$ ipython --no-banner

In [1]: import numpy as np

In [2]: np.set_printoptions(precision=1, suppress=True, linewidth=200, floatmode="fixed")

In [3]: rnd = lambda a: np.round(a, 1) + 0

In [4]: mat = np.load("case11.npy")

In [5]: print(rnd(mat))
[[ 1.0  0.0  0.0  0.0]
 [ 0.0 -0.2  1.0  0.0]
 [ 0.0 -1.0 -0.2  0.0]
 [ 0.0  0.0  0.0  1.0]]

In [6]: rng = np.random.default_rng(97289)

In [7]: out = mat + rng.integers(-2, 3, (4, 1)) @ rng.integers(-2, 3, (1, 4))

In [8]: print(rnd(out))
[[ 1.0  0.0  0.0  0.0]
 [ 0.0  0.8  0.0 -2.0]
 [ 0.0  1.0 -2.2 -4.0]
 [ 0.0  0.0  0.0  1.0]]

In [9]: print(np.linalg.matrix_rank(out - mat, tol=1e-8))
1

In [10]: print(rnd(np.linalg.svd(out - mat, compute_uv=False)))
[5.5 0.0 0.0 0.0]

In [11]: arr = np.loadtxt("a.csv", delimiter=",")

In [12]: print(arr)
[[0.0 1.0 0.0 0.0 0.0]
 [0.0 0.0 1.0 0.0 0.0]
 [0.0 0.0 0.0 0.0 1.0]
 [0.0 0.0 0.0 1.0 0.0]
 [1.0 0.0 0.0 0.0 0.0]]

In [13]: x0 = np.array([-3, 2, -6, -5, 6])

In [14]: print(5 - np.linalg.matrix_rank(arr - np.eye(5), tol=1e-8))
2

In [15]: print(rnd(np.linalg.det(arr)))
-1.0

In [16]: print(rnd(np.sort(np.abs(np.degrees(np.angle(np.linalg.eigvals(arr)))))))
[  0.0   0.0  90.0  90.0 180.0]

In [17]: print(rnd(np.abs(np.linalg.eigvals(arr))))
[1.0 1.0 1.0 1.0 1.0]

In [18]: print(rnd(np.linalg.norm(x0)), rnd(np.linalg.norm(arr @ x0)))
10.5 10.5

In [19]: def softmax(z):
    ...:     e = np.exp(z - z.max(axis=-1, keepdims=True))
    ...:     return e / e.sum(axis=-1, keepdims=True)
    ...: 

In [20]: print(rnd(softmax(10 * arr[1])))
[0.0 0.0 1.0 0.0 0.0]

In [21]: print(rnd(softmax(arr[1] + -3)))
[0.1 0.1 0.4 0.1 0.1]

In [22]: att = arr @ arr.T / np.sqrt(5)

In [23]: print(rnd(softmax(att)))
[[0.3 0.2 0.2 0.2 0.2]
 [0.2 0.3 0.2 0.2 0.2]
 [0.2 0.2 0.3 0.2 0.2]
 [0.2 0.2 0.2 0.3 0.2]
 [0.2 0.2 0.2 0.2 0.3]]

In [24]: print(rnd(softmax(att)[1] @ arr))
[0.2 0.2 0.3 0.2 0.2]

In [25]: labels = rng.permutation(5)

In [26]: print(labels)
[0 4 2 3 1]

In [27]: out = arr[labels][:, labels]

In [28]: print(np.diag(out))
[0.0 0.0 0.0 1.0 0.0]

In [29]: out = arr / np.sqrt((arr ** 2).mean(axis=1, keepdims=True))

In [30]: print(arr - arr.mean(axis=1, keepdims=True))
[[-0.2  0.8 -0.2 -0.2 -0.2]
 [-0.2 -0.2  0.8 -0.2 -0.2]
 [-0.2 -0.2 -0.2 -0.2  0.8]
 [-0.2 -0.2 -0.2  0.8 -0.2]
 [ 0.8 -0.2 -0.2 -0.2 -0.2]]

In [31]: print(rnd(out[1]))
[0.0 0.0 2.2 0.0 0.0]

In [32]: print(np.linalg.matrix_rank(arr - arr.mean(axis=1, keepdims=True)))
4

In [33]: u = np.array([-5, 9, -3, 3, -8])

In [34]: out = arr + np.outer(u, np.eye(5)[4])

In [35]: print(out)
[[ 0.0  1.0  0.0  0.0 -5.0]
 [ 0.0  0.0  1.0  0.0  9.0]
 [ 0.0  0.0  0.0  0.0 -2.0]
 [ 0.0  0.0  0.0  1.0  3.0]
 [ 1.0  0.0  0.0  0.0 -8.0]]

In [36]: out = np.array([[2, 4, 1, -4, 4, 0, 1],
    ...:     [4, 0, -2, -5, -2, 1, -5],
    ...:     [2, 3, 0, -4, -1, 3, -4],
    ...:     [-5, 5, -5, 5, 1, 0, 3],
    ...:     [-4, -3, 5, 0, -5, 3, -1],
    ...:     [2, -1, -2, -1, 3, -2, -4],
    ...:     [2, -3, 2, -3, -5, -1, -3]])

In [37]: K = np.triu(out)

In [38]: print(K)
[[ 2  4  1 -4  4  0  1]
 [ 0  0 -2 -5 -2  1 -5]
 [ 0  0  0 -4 -1  3 -4]
 [ 0  0  0  5  1  0  3]
 [ 0  0  0  0 -5  3 -1]
 [ 0  0  0  0  0 -2 -4]
 [ 0  0  0  0  0  0 -3]]

In [39]: U, sv, Vh = np.linalg.svd(K)

In [40]: V = Vh[:(sv > 1e-8).sum()]

In [41]: x0 = K[2] + 2 * K[5] + rng.integers(2) * np.eye(7)[3]

In [42]: print(x0)
[  0.0   0.0   0.0  -4.0  -1.0  -1.0 -12.0]

In [43]: print(rnd(np.linalg.norm(x0 - V.T @ V @ x0)))
0.0

In [44]: print(rnd(np.diag(V.T @ V)))
[0.2 0.8 1.0 1.0 1.0 1.0 1.0]

In [45]: print([round(float(x), 1) for x in np.linalg.svd(K, compute_uv=False)[:3]])
[12.0, 8.3, 5.3]

In [46]: print(np.linalg.cond(K) > 100)
True

In [47]: print(rnd(np.linalg.norm(K, 2) / np.linalg.norm(K)))
0.8

In [48]: print(np.linalg.matrix_rank(K - K[0, 0] * np.eye(7)))
6

In [49]: labels = rng.permutation(7)

In [50]: print(labels)
[4 1 5 6 0 2 3]

In [51]: out = K[labels][:, labels]

In [52]: print(np.trace(out))
-3

In [53]: print(rnd(np.linalg.det(out)), rnd(np.linalg.det(K[labels])))
0.0 0.0

In [54]: print(np.allclose(out, K))
False

In [55]: print(rnd(np.linalg.norm(K)))
15.9

In [56]: print(K.sum(axis=1))
[  8 -13  -6   9  -3  -6  -3]

In [57]: print(np.diff(K, axis=0))
[[-2 -4 -3 -1 -6  1 -6]
 [ 0  0  2  1  1  2  1]
 [ 0  0  0  9  2 -3  7]
 [ 0  0  0 -5 -6  3 -4]
 [ 0  0  0  0  5 -5 -3]
 [ 0  0  0  0  0  2  1]]

In [58]: print(np.abs(K).max())
5

In [59]: print(K.shape)
(7, 7)

In [60]: print(np.linalg.matrix_rank(K))
6

In [61]: data = np.load("layer2.npy")

In [62]: print(rnd(data))
[[-9.5 -1.5 -1.9  0.4  2.1  0.6]
 [ 2.5 -0.5 -0.1 -0.4 -6.4  7.3]
 [-9.2 -1.3 -1.7  0.5  3.1 -0.9]
 [ 9.4  1.3  1.8 -0.5 -2.7  0.2]
 [-9.4 -1.4 -1.8  0.5  2.5 -0.1]
 [ 7.7  1.7  1.9 -0.2  2.3 -5.4]
 [ 1.3 -0.7 -0.4 -0.3 -6.3  7.6]
 [-0.7 -1.0 -0.8 -0.2 -6.0  7.8]
 [ 5.4  1.6  1.6  0.0  4.1 -7.0]
 [-4.2 -1.5 -1.4  0.0 -4.8  7.4]
 [-7.5 -0.7 -1.1  0.5  5.1 -3.9]
 [ 5.5  0.1  0.6 -0.5 -6.0  5.8]
 [-9.2 -1.3 -1.7  0.5  3.1 -0.8]
 [ 6.9  1.7  1.8 -0.1  3.0 -6.1]
 [-5.1 -0.1 -0.5  0.4  6.1 -6.0]
 [-6.7 -1.7 -1.8  0.1 -3.2  6.2]
 [-8.5 -1.0 -1.5  0.5  4.2 -2.5]
 [ 8.1  0.8  1.3 -0.5 -4.7  3.2]
 [-8.8 -1.7 -2.0  0.3 -0.7  3.8]
 [-1.8  0.6  0.3  0.3  6.4 -7.4]
 [ 8.7  1.7  2.0 -0.3  1.0 -4.1]
 [ 7.1  1.7  1.9 -0.1  2.8 -5.9]
 [-1.1  0.7  0.4  0.3  6.3 -7.6]
 [ 9.3  1.6  2.0 -0.4 -0.5 -2.4]
 [-7.7 -1.7 -1.9  0.2 -2.3  5.4]
 [-8.8 -1.1 -1.6  0.5  3.9 -2.0]
 [-0.1 -0.9 -0.6 -0.3 -6.2  7.8]
 [ 6.6  0.4  0.9 -0.5 -5.6  4.9]
 [-8.7 -1.0 -1.5  0.5  4.1 -2.2]
 [-4.5 -1.5 -1.5  0.0 -4.6  7.3]]

In [63]: print(np.linalg.cond(data) > 100)
True

In [64]: print(rnd(np.linalg.norm(data, 2) / np.linalg.norm(data)))
0.7

In [65]: print(np.linalg.matrix_rank(data, rtol=0.1))
2

In [66]: print(rnd(np.trace(np.linalg.pinv(data) @ data)))
2.0

In [67]: print(np.abs(np.diag(np.linalg.qr(data)[1])) > 1e-9)
[ True  True False False False False]

In [68]: U, sv, Vh = np.linalg.svd(data)

In [69]: print(np.argmax(sv[:-1] / (sv[1:] + 1e-6)) + 1)
2

In [70]: out = U[:, :2] @ np.diag(sv[:2]) @ Vh[:2]

In [71]: print(rnd(np.linalg.norm(data - out) / np.linalg.norm(data)))
0.0

In [72]: print(np.linalg.matrix_rank(out))
2

In [73]: cent = data[[11, 28]].astype(float)

In [74]: for _ in range(7):
    ...:     labels = np.linalg.norm(data[:, None] - cent, axis=-1).argmin(axis=1)
    ...:     cent = np.array([data[labels == j].mean(axis=0) for j in range(2)])
    ...: 

In [75]: print(labels)
[1 0 1 0 1 0 0 0 0 0 1 0 1 0 1 1 1 0 1 1 0 0 1 0 1 1 0 0 1 0]

In [76]: print(rnd(cent[1] - cent[0]))
[-11.6  -1.4  -2.0   0.7   5.4  -3.0]

In [77]: print(np.bincount(labels))
[16 14]

In [78]: print(rnd(cent))
[[ 4.3  0.4  0.7 -0.3 -2.5  1.8]
 [-7.3 -0.9 -1.3  0.4  2.9 -1.2]]

In [79]: print(np.abs(cent[1] - cent[0]).argmax())
0

In [80]: U, sv, Vh = np.linalg.svd(data)

In [81]: V = Vh[:(sv > 1e-8).sum()]

In [82]: x0 = data[8] + 4 * data[1] + rng.integers(2) * np.eye(6)[1]

In [83]: print(rnd(x0))
[ 15.2  -0.3   1.2  -1.5 -21.5  22.0]

In [84]: print(rnd(V.T @ V))
[[ 0.9  0.1  0.2  0.0 -0.2 -0.1]
 [ 0.1  0.0  0.0  0.0  0.0 -0.1]
 [ 0.2  0.0  0.0  0.0  0.0 -0.1]
 [ 0.0  0.0  0.0  0.0  0.0  0.0]
 [-0.2  0.0  0.0  0.0  0.4 -0.5]
 [-0.1 -0.1 -0.1  0.0 -0.5  0.6]]

In [85]: print(rnd(np.linalg.norm(x0 - V.T @ V @ x0)))
0.0

In [86]: W0 = np.array([[-4, -10, 4, -10, -25, 10],
    ...:     [8, -2, 4, 20, -5, 10],
    ...:     [-10, 8, 6, -25, 20, 15],
    ...:     [-4, -10, 4, -2, -5, 2],
    ...:     [8, -2, 4, 4, -1, 2],
    ...:     [-10, 8, 6, -5, 4, 3]])

In [87]: out = W0 + rng.integers(-2, 3, (6, 3)) @ rng.integers(-2, 3, (3, 6))

In [88]: print(out)
[[ -8 -12   8 -10 -19  13]
 [  8  -2   4  20  -5  10]
 [ -5   8   3 -25  11   9]
 [ -2  -7   1  -2  -6   3]
 [ 11   0   3   4  -2   3]
 [ -5  13   2  -5   2   5]]

In [89]: print(out - W0)
[[-4 -2  4  0  6  3]
 [ 0  0  0  0  0  0]
 [ 5  0 -3  0 -9 -6]
 [ 2  3 -3  0 -1  1]
 [ 3  2 -1  0 -1  1]
 [ 5  5 -4  0 -2  2]]

In [90]: print(np.abs(out - W0).sum(axis=1))
[19  0 23 10  8 18]

In [91]: blk = np.stack([W0, -2 * W0, W0[::-1]])

In [92]: print(rnd(np.linalg.norm(blk, axis=(1, 2))))
[ 59.5 118.9  59.5]

In [93]: print((blk @ W0.T).shape)
(3, 6, 6)

In [94]: print(np.linalg.matrix_rank(blk))
[6 6 6]

In [95]: labels = rng.permutation(6)

In [96]: print(labels)
[1 2 3 4 0 5]

In [97]: out = W0[labels][:, labels]

In [98]: print(np.trace(out))
0

In [99]: print(np.diag(out))
[-2  6 -2 -1 -4  3]

In [100]: print(rnd(np.sort(np.abs(np.linalg.eigvals(out)))))
[ 7.6 10.0 10.0 20.9 27.7 27.7]

In [101]: print(np.allclose(out, W0))
False

In [102]: u = np.array([-2, 2, -1])

In [103]: print(np.polyval(u, W0[2]))
[ -221  -113   -61 -1301  -761  -421]

In [104]: print(np.convolve(W0[2], u))
[ 20 -36  14  54 -96  35  10 -15]

In [105]: print(np.cross(W0[2, :3], W0[4, :3]))
[ 44  88 -44]

In [106]: out = np.array([[3, 4, 0, 3], [1, 1, 3, 0], [1, 0, 1, 1], [3, 3, 2, 5]])

In [107]: J = np.tril(out)

In [108]: print(J)
[[3 0 0 0]
 [1 1 0 0]
 [1 0 1 0]
 [3 3 2 5]]

In [109]: O = J.astype(float).copy()

In [110]: for j in range(4):
     ...:     O[:, j] -= O[:, :j] @ (O[:, :j].T @ O[:, j])
     ...:     O[:, j] /= np.linalg.norm(O[:, j])
     ...: 

In [111]: print(rnd(O))
[[ 0.7 -0.7 -0.3  0.2]
 [ 0.2  0.2 -0.5 -0.8]
 [ 0.2 -0.2  0.8 -0.5]
 [ 0.7  0.7  0.2  0.3]]

In [112]: print(rnd(O.T @ J))
[[4.5 2.2 1.6 3.4]
 [0.0 2.2 1.1 3.4]
 [0.0 0.0 1.1 0.9]
 [0.0 0.0 0.0 1.3]]

In [113]: labels = rng.permutation(4)

In [114]: print(labels)
[1 3 2 0]

In [115]: out = J[labels][:, labels]

In [116]: print(rnd(np.linalg.det(out)), rnd(np.linalg.det(J[labels])))
15.0 15.0

In [117]: print(np.allclose(out, J))
False

In [118]: E = np.load("x.npy")

In [119]: print(E)
[[-1  2  3]
 [ 3 -1  2]
 [ 2  3 -1]]

In [120]: out = E[0, 0] * E[1:] - np.outer(E[1:, 0], E[0])

In [121]: print(out)
[[  0  -5 -11]
 [  0  -7  -5]]

In [122]: print(E[:, 0] / E[0, 0])
[ 1.0 -3.0 -2.0]

In [123]: print(np.flatnonzero(~out.round(6).any(axis=1)))
[]

In [124]: print(np.allclose(E @ E.T, E.T @ E))
True

In [125]: print(E @ (-1.0) ** np.arange(3))
[ 0.0  6.0 -2.0]

In [126]: print(rnd(np.fft.fft(E[0])))
[ 4.0+0.0j -3.5+0.9j -3.5-0.9j]

In [127]: print(rnd(np.sort(np.abs(np.fft.fft(E[0])))), rnd(np.sort(np.linalg.svd(E, compute_uv=False))))
[3.6 3.6 4.0] [3.6 3.6 4.0]

In [128]: print(E @ np.ones(3))
[4.0 4.0 4.0]

In [129]: out = E / np.sqrt((E ** 2).mean(axis=1, keepdims=True))

In [130]: print(np.linalg.matrix_rank(E - E.mean(axis=1, keepdims=True)))
2

In [131]: feats = np.array([[1.1, -1.3, -0.4, 0.2, -0.5],
     ...:     [1.4, -3.0, -1.3, 0.0, -1.2],
     ...:     [-0.2, -1.8, -0.2, 0.6, -2.1],
     ...:     [-0.3, -0.4, -0.3, -0.8, -1.3],
     ...:     [-0.4, 0.5, 1.1, -0.3, -2.2],
     ...:     [-1.2, -0.4, 0.3, -1.1, 0.3],
     ...:     [0.4, 1.3, 0.6, -1.2, -0.8]])

In [132]: feats[:, 4] *= 20

In [133]: print(feats)
[[  1.1  -1.3  -0.4   0.2 -10.0]
 [  1.4  -3.0  -1.3   0.0 -24.0]
 [ -0.2  -1.8  -0.2   0.6 -42.0]
 [ -0.3  -0.4  -0.3  -0.8 -26.0]
 [ -0.4   0.5   1.1  -0.3 -44.0]
 [ -1.2  -0.4   0.3  -1.1   6.0]
 [  0.4   1.3   0.6  -1.2 -16.0]]

In [134]: out = feats / np.linalg.norm(feats, axis=1, keepdims=True)

In [135]: C2 = out @ out.T

In [136]: print(rnd(np.degrees(np.arccos(np.clip(C2[4, 6], -1, 1)))))
5.9

In [137]: print(rnd(np.linalg.norm(out, axis=1)))
[1.0 1.0 1.0 1.0 1.0 1.0 1.0]

In [138]: print(rnd(C2))
[[ 1.0  1.0  1.0  1.0  1.0 -1.0  1.0]
 [ 1.0  1.0  1.0  1.0  1.0 -1.0  1.0]
 [ 1.0  1.0  1.0  1.0  1.0 -1.0  1.0]
 [ 1.0  1.0  1.0  1.0  1.0 -1.0  1.0]
 [ 1.0  1.0  1.0  1.0  1.0 -1.0  1.0]
 [-1.0 -1.0 -1.0 -1.0 -1.0  1.0 -1.0]
 [ 1.0  1.0  1.0  1.0  1.0 -1.0  1.0]]

In [139]: print(rnd(C2[4]))
[ 1.0  1.0  1.0  1.0  1.0 -1.0  1.0]

In [140]: print(np.argwhere(np.triu(np.abs(C2) > 0.95, 1)))
[[0 1]
 [0 2]
 [0 3]
 [0 4]
 [0 5]
 [0 6]
 [1 2]
 [1 3]
 [1 4]
 [1 5]
 [1 6]
 [2 3]
 [2 4]
 [2 5]
 [2 6]
 [3 4]
 [3 5]
 [3 6]
 [4 5]
 [4 6]
 [5 6]]

In [141]: U, sv, Vh = np.linalg.svd(feats)

In [142]: print(np.argmax(sv[:-1] / (sv[1:] + 1e-6)) + 1)
1

In [143]: out = U[:, :1] @ np.diag(sv[:1]) @ Vh[:1]

In [144]: print(np.linalg.matrix_rank(feats, rtol=0.05))
2

In [145]: print(rnd(np.abs(feats - out).max()))
2.4

In [146]: print(rnd(np.linalg.norm(feats - out, 2)), rnd(sv[1]))
4.3 4.3

In [147]: print(rnd(out))
[[  0.0  -0.2   0.0   0.0 -10.0]
 [  0.1  -0.6   0.0  -0.1 -24.1]
 [  0.2  -1.0   0.0  -0.2 -42.0]
 [  0.1  -0.6   0.0  -0.1 -26.0]
 [  0.2  -1.0   0.0  -0.2 -44.0]
 [  0.0   0.1   0.0   0.0   6.0]
 [  0.1  -0.4   0.0  -0.1 -16.0]]

In [148]: print(np.linalg.matrix_rank(out))
1

In [149]: P = feats @ np.linalg.solve(feats.T @ feats, feats.T)

In [150]: print(rnd(P @ feats[:, 0]))
[ 1.1  1.4 -0.2 -0.3 -0.4 -1.2  0.4]
